% ipython --no-banner

In [1]: import numpy as np

In [2]: np.set_printoptions(precision=1, suppress=True, linewidth=120)

In [3]: tidy = lambda a: np.round(a, 1) + 0

In [4]: arr = np.load("case6.npy")

In [5]: arr
Out[5]: 
array([[-1, -2,  1, -2,  1, -1, -2, -2,  1, -1,  1, -2,  1, -2, -1],
       [ 0, -2,  2,  1,  0,  1,  1,  1, -2, -1, -1, -2,  2,  2, -1],
       [ 0,  0,  0,  2,  1, -1, -2,  2, -1,  2, -2, -2,  2,  0,  0],
       [ 0,  0,  0, -2,  0, -2, -1,  1,  2,  1, -1,  1,  1, -2,  0],
       [ 0,  0,  0,  0,  1, -1,  2, -2,  1, -1,  0, -2,  0, -2, -2],
       [ 0,  0,  0,  0,  0, -2,  2, -2,  2,  0,  1,  1,  1,  0,  0],
       [ 0,  0,  0,  0,  0,  0, -2, -1, -1, -2,  0, -2,  2,  1, -1],
       [ 0,  0,  0,  0,  0,  0,  0, -1,  2,  2, -1, -2,  0,  0,  1],
       [ 0,  0,  0,  0,  0,  0,  0,  0, -2,  2,  0, -1, -2, -1, -2],
       [ 0,  0,  0,  0,  0,  0,  0,  0,  0, -2, -1, -1,  2, -2, -1],
       [ 0,  0,  0,  0,  0,  0,  0,  0,  0,  0,  2,  1, -1, -1, -1],
       [ 0,  0,  0,  0,  0,  0,  0,  0,  0,  0,  0,  0,  2, -1,  0],
       [ 0,  0,  0,  0,  0,  0,  0,  0,  0,  0,  0,  0,  2,  1,  2],
       [ 0,  0,  0,  0,  0,  0,  0,  0,  0,  0,  0,  0,  0, -1, -1],
       [ 0,  0,  0,  0,  0,  0,  0,  0,  0,  0,  0,  0,  0,  0,  0]])

In [6]: # rows and columns are dependent

In [7]: left, sig, VT = np.linalg.svd(arr)

In [8]: evecs = VT[:(sig > 1e-8).sum()]

In [9]: rng = np.random.default_rng(37)

In [10]: x = arr[11] + 4 * arr[9] + rng.integers(2) * np.eye(15)[4]

In [11]: x
Out[11]: array([ 0.,  0.,  0.,  0.,  0.,  0.,  0.,  0.,  0., -8., -4., -4., 10., -9., -4.])

In [12]: np.linalg.matrix_rank(np.vstack([arr, x]))
Out[12]: np.int64(13)

In [13]: x = np.array([-3, -6, 2, -2, -6, -3, -5, -2, -3, 4, 2, -8, -5, 7, 9])

In [14]: np.linalg.norm(arr @ x) <= np.linalg.norm(arr, 2) * np.linalg.norm(x) + 1e-9
Out[14]: np.True_

In [15]: arr @ np.eye(15)[13]
Out[15]: array([-2.,  2.,  0., -2., -2.,  0.,  1.,  0., -1., -2., -1., -1.,  1., -1.,  0.])

In [16]: arr @ np.ones(15)
Out[16]: array([-11.,   1.,   1.,  -2.,  -6.,   3.,  -6.,   1.,  -6.,  -5.,   0.,   1.,   5.,  -2.,   0.])

In [17]: (arr @ x).argmax()
Out[17]: np.int64(7)

In [18]: np.linalg.norm(arr, axis=1).argmax()
Out[18]: np.int64(0)

In [19]: tidy(np.linalg.norm(arr[13], 1)), tidy(np.linalg.norm(arr[13], np.inf))
Out[19]: (np.float64(2.0), np.float64(1.0))

In [20]: tidy(np.linalg.norm(arr, 1)), tidy(np.linalg.norm(arr, np.inf))
Out[20]: (np.float64(18.0), np.float64(21.0))

In [21]: r = np.linalg.matrix_rank(arr)

In [22]: r
Out[22]: np.int64(13)

In [23]: null = np.linalg.svd(arr)[2][r:].T

In [24]: [int(np.linalg.matrix_rank(arr[:, :j + 1])) for j in range(15)]
Out[24]: [1, 2, 2, 3, 4, 5, 6, 7, 8, 9, 10, 11, 12, 13, 13]

In [25]: [int(np.linalg.matrix_rank(np.delete(arr, i, axis=0))) for i in range(15)]
Out[25]: [12, 12, 12, 12, 12, 12, 12, 12, 12, 12, 12, 13, 13, 13, 13]

In [26]: np.linalg.matrix_rank(arr.T @ arr), np.linalg.matrix_rank(arr @ arr.T)
Out[26]: (np.int64(13), np.int64(13))

In [27]: [int(np.linalg.matrix_rank(arr[:i])) for i in range(1, len(arr) + 1)]
Out[27]: [1, 2, 3, 4, 5, 6, 7, 8, 9, 10, 11, 12, 13, 13, 13]

In [28]: Y = arr + rng.integers(-2, 3, (15, 13)) @ rng.integers(-2, 3, (13, 15))

In [29]: Y
Out[29]: 
array([[  8,  -8,  -5,   0,   8,   2,   3, -13,   5, -11, -10,  -7,   7, -12,   1],
       [ 19,   1,   9,   9,  -8,   3,  -4,  -4,  -7,  -1,  -1,   5,   1,   6, -12],
       [ -5,   0,  -4,   6,   3,  -4,   1,   2,  -2,   9,   1,  -2,  -3,  -3,   3],
       [  6,  -6,   5,   3,  -9,  -2,  -3,  -2,   4,  13,   4,   5,  -2,   5,  -7],
       [  1,  -9,   6,   8,   8,   1,  -4,  12,  -6,   6,  18,  -3,  -1,  -7,  -4],
       [ 11,   0,  -1,   1,  -6,   6,  -6,  -1,   1,  -4,   3,   6,   0,   4, -12],
       [  2,  13, -18,   9,  18,   3,  -6,  -1,  -3,  -4,  -2,   4,   2, -14,  -7],
       [ -7,   3,   3,  -4,  -9,  11, -11, -13,  14,  13,   7,  -3,  -8,  15,  -4],
       [  3,  -4,   0,  10,   3,   0,  -7,  10,  -7,   5,   5,   3,   4,  -3,  -4],
       [ -2,   1,   4, -14, -12,   3,  -3,  -9,   9,   1,   3,  -5,  -6,  10,  -7],
       [ -7,   6,   0,  12,  14,   8, -10,  -2,   0,   6,   4,  -4,  -7,  -9,   1],
       [ 10,  -2,  -3,   2,   4,  14, -10,  -8,   7,  -4,  -8,  -8,   1,  -8,  -8],
       [  8,   0,   1,   1,  -6,  -7,  10,  -7,  -4,  -4,  -7,   5,  -1,   2,   2],
       [  2,   4,   4,   1,   3,   6,  -5,   1,  -2,  -1,   4,   1,  -6,  -1,  -8],
       [  1,   5,  -4,  -4,  -3,   5,  -2,  -8,   9,   4, -16,  -1,  -8,   0,  -9]])

In [30]: np.abs(Y - arr).sum(axis=1)
Out[30]: array([ 97,  85,  43,  76,  94,  65, 100, 120,  64,  94,  88,  96,  64,  47,  79])

In [31]: E = np.loadtxt("x.csv", delimiter=",")

In [32]: E
Out[32]: 
array([[-2., -1., -2.,  1.,  2., -1.,  2.,  1.,  1., -1., -1., -1.,  1.,  0.,  2.,  2.],
       [-1., -2.,  0.,  2., -2.,  2., -1., -2., -2., -2.,  2.,  1.,  2.,  0.,  2., -2.],
       [ 2.,  2., -2.,  0., -1., -2., -1.,  2.,  2.,  2.,  2.,  2., -1., -2.,  0., -2.],
       [ 0.,  2.,  1., -1., -1., -1.,  2., -1.,  0., -1.,  2., -1., -1., -1., -2., -1.],
       [ 1.,  0.,  1., -1.,  0., -2.,  1.,  1., -1.,  1.,  0.,  1., -2.,  1., -2.,  0.],
       [-1., -1.,  0.,  0.,  1., -2.,  2.,  2.,  2.,  2.,  0., -2.,  0., -1.,  1., -1.],
       [-2.,  0., -1.,  1.,  2., -1., -1., -2., -1., -2., -2.,  0., -2.,  2., -1.,  0.],
       [-1.,  2.,  0., -2.,  0., -1., -1.,  0.,  0.,  1.,  2., -2.,  2.,  2.,  1.,  2.],
       [-2.,  2.,  0.,  0., -1., -2.,  1., -2., -2.,  1.,  2.,  1.,  0., -2.,  1.,  1.],
       [ 0.,  2.,  0.,  1., -1., -1.,  1.,  1., -1.,  0., -1.,  2.,  2.,  0., -1.,  0.],
       [-4., -5., -2.,  5., -2.,  3.,  0., -3., -3., -5.,  3.,  1.,  5.,  0.,  6., -2.]])

In [33]: # null space of dimension 6

In [34]: tidy(np.linalg.norm(E, 2) / np.linalg.norm(E))
Out[34]: np.float64(0.7)

In [35]: np.linalg.matrix_rank(E, rtol=0.1)
Out[35]: np.int64(10)

In [36]: Y = E / np.linalg.norm(E, axis=1)
---------------------------------------------------------------------------
ValueError                                Traceback (most recent call last)
Cell In[36], line 1
----> 1 Y = E / np.linalg.norm(E, axis=1)

ValueError: operands could not be broadcast together with shapes (11,16) (11,) 

In [37]: Y = E / np.linalg.norm(E, axis=1, keepdims=True)

In [38]: cov = Y @ Y.T

In [39]: (cov - 2 * np.eye(11)).round(6).argmax(axis=1)
Out[39]: array([ 5, 10,  5,  8,  3,  0,  0,  8,  3,  8,  1])

In [40]: (np.abs(cov) > 0.9).astype(int)
Out[40]: 
array([[1, 0, 0, 0, 0, 0, 0, 0, 0, 0, 0],
       [0, 1, 0, 0, 0, 0, 0, 0, 0, 0, 1],
       [0, 0, 1, 0, 0, 0, 0, 0, 0, 0, 0],
       [0, 0, 0, 1, 0, 0, 0, 0, 0, 0, 0],
       [0, 0, 0, 0, 1, 0, 0, 0, 0, 0, 0],
       [0, 0, 0, 0, 0, 1, 0, 0, 0, 0, 0],
       [0, 0, 0, 0, 0, 0, 1, 0, 0, 0, 0],
       [0, 0, 0, 0, 0, 0, 0, 1, 0, 0, 0],
       [0, 0, 0, 0, 0, 0, 0, 0, 1, 0, 0],
       [0, 0, 0, 0, 0, 0, 0, 0, 0, 1, 0],
       [0, 1, 0, 0, 0, 0, 0, 0, 0, 0, 1]])

In [41]: tidy(np.degrees(np.arccos(np.clip(cov[9, 5], -1, 1))))
Out[41]: np.float64(99.4)

In [42]: tidy(cov[9])
Out[42]: array([ 0. ,  0. ,  0.2,  0.1,  0.2, -0.2, -0.1,  0. ,  0.3,  1. ,  0. ])

In [43]: E.sum(axis=1)
Out[43]: array([  3.,  -3.,   3.,  -4.,  -1.,   2., -10.,   5.,  -2.,   4.,  -3.])

In [44]: np.unravel_index(np.abs(E).argmax(), E.shape)
Out[44]: (np.int64(10), np.int64(14))

In [45]: E.shape
Out[45]: (11, 16)

In [46]: np.abs(E).max()
Out[46]: np.float64(6.0)

In [47]: tidy(np.linalg.svd(E, compute_uv=False))
Out[47]: array([16.2,  8.1,  7.4,  6.7,  5.6,  4.8,  4.3,  3.2,  3.1,  2.2,  0. ])

In [48]: np.count_nonzero(E)
Out[48]: np.int64(144)

In [49]: tidy(E.mean(axis=0))
Out[49]: array([-0.9,  0.1, -0.5,  0.5, -0.3, -0.7,  0.5, -0.3, -0.5, -0.4,  0.8,  0.2,  0.5, -0.1,  0.6, -0.3])

In [50]: left, sig, VT = np.linalg.svd(E)

In [51]: np.argmax(sig[:-1] / (sig[1:] + 1e-6)) + 1
Out[51]: np.int64(10)

In [52]: tidy(sig)
Out[52]: array([16.2,  8.1,  7.4,  6.7,  5.6,  4.8,  4.3,  3.2,  3.1,  2.2,  0. ])

In [53]: Y = left[:, :10] @ np.diag(sig[:10]) @ VT[:10]

In [54]: np.linalg.matrix_rank(Y)
Out[54]: np.int64(10)

In [55]: np.linalg.matrix_rank(E, rtol=0.05)
Out[55]: np.int64(10)

In [56]: tidy(np.linalg.norm(E - Y) / np.linalg.norm(E))
Out[56]: np.float64(0.0)

In [57]: r = np.linalg.matrix_rank(E)

In [58]: r
Out[58]: np.int64(10)

In [59]: null = np.linalg.svd(E)[2][r:].T

In [60]: null.shape
Out[60]: (16, 6)

In [61]: np.allclose(E @ null, 0)
Out[61]: True

In [62]: np.linalg.matrix_rank(E.T @ E), np.linalg.matrix_rank(E @ E.T)
Out[62]: (np.int64(10), np.int64(10))

In [63]: [int(np.linalg.matrix_rank(E[:, :j + 1])) for j in range(16)]
Out[63]: [1, 2, 3, 4, 5, 6, 7, 8, 9, 10, 10, 10, 10, 10, 10, 10]

In [64]: A = np.loadtxt("run8.csv", delimiter=",")

In [65]: A
Out[65]: 
array([[-1.,  0., -3., -4.,  2., -3., -2.],
       [ 0.,  1., -2., -3.,  3., -2., -1.],
       [ 2.,  3.,  0., -1.,  5.,  0.,  1.],
       [ 1.,  2., -1., -2.,  4., -1.,  0.],
       [ 0.,  1., -2., -3.,  3., -2., -1.],
       [ 2.,  3.,  0., -1.,  5.,  0.,  1.],
       [-1.,  0., -3., -4.,  2., -3., -2.],
       [ 2.,  3.,  0., -1.,  5.,  0.,  1.],
       [ 2.,  3.,  0., -1.,  5.,  0.,  1.],
       [ 2.,  3.,  0., -1.,  5.,  0.,  1.],
       [-1.,  0., -3., -4.,  2., -3., -2.],
       [-1.,  0., -3., -4.,  2., -3., -2.],
       [-2., -1., -4., -5.,  1., -4., -3.],
       [-1.,  0., -3., -4.,  2., -3., -2.],
       [ 0.,  1., -2., -3.,  3., -2., -1.]])

In [66]: left, sig, VT = np.linalg.svd(A)

In [67]: evecs = VT[:(sig > 1e-8).sum()]

In [68]: x = A[2] + 5 * A[8] + rng.integers(2) * np.eye(7)[3]

In [69]: x
Out[69]: array([12., 18.,  0., -6., 30.,  0.,  6.])

In [70]: np.allclose(evecs.T @ evecs @ x, x)
Out[70]: True

In [71]: tidy(A @ np.linalg.pinv(A) @ A)
Out[71]: 
array([[-1.,  0., -3., -4.,  2., -3., -2.],
       [ 0.,  1., -2., -3.,  3., -2., -1.],
       [ 2.,  3.,  0., -1.,  5.,  0.,  1.],
       [ 1.,  2., -1., -2.,  4., -1.,  0.],
       [ 0.,  1., -2., -3.,  3., -2., -1.],
       [ 2.,  3.,  0., -1.,  5.,  0.,  1.],
       [-1.,  0., -3., -4.,  2., -3., -2.],
       [ 2.,  3.,  0., -1.,  5.,  0.,  1.],
       [ 2.,  3.,  0., -1.,  5.,  0.,  1.],
       [ 2.,  3.,  0., -1.,  5.,  0.,  1.],
       [-1.,  0., -3., -4.,  2., -3., -2.],
       [-1.,  0., -3., -4.,  2., -3., -2.],
       [-2., -1., -4., -5.,  1., -4., -3.],
       [-1.,  0., -3., -4.,  2., -3., -2.],
       [ 0.,  1., -2., -3.,  3., -2., -1.]])

In [72]: tidy(np.trace(np.linalg.pinv(A) @ A))
Out[72]: np.float64(2.0)

In [73]: np.linalg.lstsq(A[:-1].T, A[-1])[2]
Out[73]: np.int32(2)

In [74]: try:
    ...:     np.linalg.inv(A)
    ...: except np.linalg.LinAlgError as e:
    ...:     print(repr(e))
    ...: 
LinAlgError('Last 2 dimensions of the array must be square')

In [75]: np.unique(A.round(6), axis=0).shape
Out[75]: (5, 7)

In [76]: np.allclose(A[:-1].T @ np.linalg.lstsq(A[:-1].T, A[-1])[0], A[-1])
Out[76]: True

In [77]: np.abs(np.diag(np.linalg.qr(A)[1])) > 1e-9
Out[77]: array([ True,  True, False, False, False, False, False])

In [78]: F = np.load("block17.npy")

In [79]: F
Out[79]: 
array([[ -3.,   6.,  -3.,   0.],
       [ -9.,  12.,  -6.,   3.],
       [-12.,  12.,  -6.,   6.],
       [ -6.,   6.,  -3.,   3.]])

In [80]: # rows and columns are dependent

In [81]: r = np.linalg.matrix_rank(F)

In [82]: r
Out[82]: np.int64(2)

In [83]: null = np.linalg.svd(F)[2][r:].T

In [84]: [int(np.linalg.matrix_rank(F[:, :j + 1])) for j in range(4)]
Out[84]: [1, 2, 2, 2]

In [85]: tidy(F @ null)
Out[85]: 
array([[0., 0.],
       [0., 0.],
       [0., 0.],
       [0., 0.]])

In [86]: np.linalg.matrix_rank(F.T @ F), np.linalg.matrix_rank(F @ F.T)
Out[86]: (np.int64(2), np.int64(2))

In [87]: Y = F / np.linalg.norm(F, axis=1, keepdims=True)

In [88]: cov = Y @ Y.T

In [89]: np.argwhere(np.triu(np.abs(cov) > 0.95, 1))
Out[89]: 
array([[0, 1],
       [1, 2],
       [1, 3],
       [2, 3]])

In [90]: tidy(cov[3])
Out[90]: array([0.9, 1. , 1. , 1. ])

In [91]: tidy(np.poly(F))
Out[91]: array([ 1., -6.,  9.,  0.,  0.])

In [92]: tidy(np.linalg.eigvals(F))
Out[92]: array([3., 3., 0., 0.])

In [93]: np.einsum("ii->", F)
Out[93]: np.float64(6.0)

In [94]: np.einsum("ij,ji->", F, F)
Out[94]: np.float64(18.0)

In [95]: tidy(np.linalg.eigvals(F).sum().real)
Out[95]: np.float64(6.0)
